$ python3 -q
>>> import numpy as np
>>> import numpy.linalg as la
>>> np.set_printoptions(precision=3, suppress=True, linewidth=160, legacy="1.25")
>>> F = np.array([[3, 3, 5, 3, 4, 1, 3],
...     [2, 1, 2, 0, 2, 1, 0],
...     [2, 1, 5, 0, 3, 3, 2],
...     [4, 1, 1, 0, 0, 4, 5],
...     [0, 3, 1, 5, 4, 2, 3],
...     [1, 2, 5, 3, 3, 2, 4],
...     [4, 4, 5, 5, 3, 5, 4]])
>>> F
array([[3, 3, 5, 3, 4, 1, 3],
       [2, 1, 2, 0, 2, 1, 0],
       [2, 1, 5, 0, 3, 3, 2],
       [4, 1, 1, 0, 0, 4, 5],
       [0, 3, 1, 5, 4, 2, 3],
       [1, 2, 5, 3, 3, 2, 4],
       [4, 4, 5, 5, 3, 5, 4]])
>>> U, sig, VT = la.svd(F)
>>> np.argmax(sig[:-1] / (sig[1:] + 1e-6)) + 1
6
>>> sig
array([19.693,  6.197,  5.059,  2.646,  2.101,  1.946,  0.027])
>>> out = U[:, :6] @ np.diag(sig[:6]) @ VT[:6]
>>> np.round(np.abs(F - out).max(), 3)
0.016
>>> la.matrix_rank(F, rtol=0.05)
6
>>> la.matrix_rank(out)
6
>>> t3 = np.stack([F, -2 * F, F[::-1]])
>>> la.matrix_rank(t3)
array([7, 7, 7])
>>> la.det(t3)
array([ -180., 23040.,   180.])
>>> f = np.array([-7, 7, 7, -9, -2, -1, -9])
>>> out = F + np.outer(f, np.eye(7)[5])
>>> round(float(la.det(out) / la.det(F)), 3), round(1 + la.solve(F, f)[5], 3)
(0.867, 0.867)
>>> out
array([[ 3.,  3.,  5.,  3.,  4., -6.,  3.],
       [ 2.,  1.,  2.,  0.,  2.,  8.,  0.],
       [ 2.,  1.,  5.,  0.,  3., 10.,  2.],
       [ 4.,  1.,  1.,  0.,  0., -5.,  5.],
       [ 0.,  3.,  1.,  5.,  4.,  0.,  3.],
       [ 1.,  2.,  5.,  3.,  3.,  1.,  4.],
       [ 4.,  4.,  5.,  5.,  3., -4.,  4.]])
